$ python3 -q
>>> import numpy as np
>>> import numpy.linalg as la
>>> np.set_printoptions(precision=2, suppress=True, linewidth=200, legacy="1.25")
>>> X = np.load("dump.npy")
>>> X
array([[-0.12, -0.11,  0.34, -0.49,  0.01, -0.48, -0.61, -0.14],
       [-0.89, -0.29, -0.02, -0.12,  0.02,  0.3 ,  0.05,  0.12],
       [-0.16,  0.11, -0.09,  0.05,  0.55, -0.62,  0.33,  0.4 ],
       [-0.04, -0.17, -0.66,  0.02,  0.37, -0.07, -0.15, -0.61],
       [ 0.12, -0.56, -0.07, -0.3 , -0.41, -0.32,  0.54, -0.13],
       [ 0.32, -0.51, -0.3 , -0.12,  0.16,  0.2 , -0.33,  0.59],
       [-0.04, -0.48,  0.31,  0.77,  0.01, -0.2 , -0.17, -0.1 ],
       [-0.2 ,  0.23, -0.5 ,  0.23, -0.6 , -0.34, -0.26,  0.24]])
>>> # orthonormal columns
>>> O, r_ = la.qr(X)
>>> np.round(abs(r_[0, 0]), 2), round(la.norm(X[:, 0]), 2)
(1.0, 1.0)
>>> np.round(O.T @ O, 2) + 0
array([[1., 0., 0., 0., 0., 0., 0., 0.],
       [0., 1., 0., 0., 0., 0., 0., 0.],
       [0., 0., 1., 0., 0., 0., 0., 0.],
       [0., 0., 0., 1., 0., 0., 0., 0.],
       [0., 0., 0., 0., 1., 0., 0., 0.],
       [0., 0., 0., 0., 0., 1., 0., 0.],
       [0., 0., 0., 0., 0., 0., 1., 0.],
       [0., 0., 0., 0., 0., 0., 0., 1.]])
>>> np.abs(np.diag(r_))
array([1., 1., 1., 1., 1., 1., 1., 1.])
>>> O @ r_
array([[-0.12, -0.11,  0.34, -0.49,  0.01, -0.48, -0.61, -0.14],
       [-0.89, -0.29, -0.02, -0.12,  0.02,  0.3 ,  0.05,  0.12],
       [-0.16,  0.11, -0.09,  0.05,  0.55, -0.62,  0.33,  0.4 ],
       [-0.04, -0.17, -0.66,  0.02,  0.37, -0.07, -0.15, -0.61],
       [ 0.12, -0.56, -0.07, -0.3 , -0.41, -0.32,  0.54, -0.13],
       [ 0.32, -0.51, -0.3 , -0.12,  0.16,  0.2 , -0.33,  0.59],
       [-0.04, -0.48,  0.31,  0.77,  0.01, -0.2 , -0.17, -0.1 ],
       [-0.2 ,  0.23, -0.5 ,  0.23, -0.6 , -0.34, -0.26,  0.24]])
>>> round(la.det(X), 2)
-1.0
>>> np.allclose(X @ X.T, X.T @ X)
True
>>> W0 = np.load("w.npy")
>>> W0
array([[ 0.  ,  1.48, -0.87,  0.9 , -0.16, -1.93, -0.14, -1.21],
       [-1.2 , -0.83, -1.27, -0.68, -1.52,  0.02, -1.55, -0.25],
       [ 1.67, -1.07, -1.83, -0.04,  1.24,  0.07, -0.38, -0.25],
       [ 1.48,  0.18,  1.45, -0.61, -0.46,  0.19, -1.5 , -1.35],
       [ 1.39, -0.17,  0.02,  1.08, -1.64, -0.55, -0.16,  1.69],
       [-0.65, -1.52,  1.07,  0.55,  1.05, -1.66, -0.91,  0.4 ],
       [-0.46,  0.18, -0.01,  2.31,  0.36,  1.47, -1.01, -0.34],
       [-0.09,  1.61, -0.23, -0.76,  1.01,  0.02, -1.52,  1.57]])
>>> np.allclose(W0, W0.T)
False
>>> np.round(np.abs(la.eigvals(W0)).max(), 2)
3.0
>>> np.sort(np.abs(la.eigvals(W0)))
array([3., 3., 3., 3., 3., 3., 3., 3.])
>>> (W0 + W0.T) / 2
array([[ 0.  ,  0.14,  0.4 ,  1.19,  0.62, -1.29, -0.3 , -0.65],
       [ 0.14, -0.83, -1.17, -0.25, -0.85, -0.75, -0.69,  0.68],
       [ 0.4 , -1.17, -1.83,  0.71,  0.63,  0.57, -0.2 , -0.24],
       [ 1.19, -0.25,  0.71, -0.61,  0.31,  0.37,  0.4 , -1.05],
       [ 0.62, -0.85,  0.63,  0.31, -1.64,  0.25,  0.1 ,  1.35],
       [-1.29, -0.75,  0.57,  0.37,  0.25, -1.66,  0.28,  0.21],
       [-0.3 , -0.69, -0.2 ,  0.4 ,  0.1 ,  0.28, -1.01, -0.93],
       [-0.65,  0.68, -0.24, -1.05,  1.35,  0.21, -0.93,  1.57]])
>>> vec = np.array([3, 3, -1, 3, 0, 0, -3, 0])
>>> np.round(la.det(X), 2)
-1.0
>>> la.inv(X)
array([[-0.12, -0.89, -0.16, -0.04,  0.12,  0.32, -0.04, -0.2 ],
       [-0.11, -0.29,  0.11, -0.17, -0.56, -0.51, -0.48,  0.23],
       [ 0.34, -0.02, -0.09, -0.66, -0.07, -0.3 ,  0.31, -0.5 ],
       [-0.49, -0.12,  0.05,  0.02, -0.3 , -0.12,  0.77,  0.23],
       [ 0.01,  0.02,  0.55,  0.37, -0.41,  0.16,  0.01, -0.6 ],
       [-0.48,  0.3 , -0.62, -0.07, -0.32,  0.2 , -0.2 , -0.34],
       [-0.61,  0.05,  0.33, -0.15,  0.54, -0.33, -0.17, -0.26],
       [-0.14,  0.12,  0.4 , -0.61, -0.13,  0.59, -0.1 ,  0.24]])
>>> np.round(X.T @ (X @ vec), 2) + 0
array([ 3.,  3., -1.,  3.,  0.,  0., -3.,  0.])
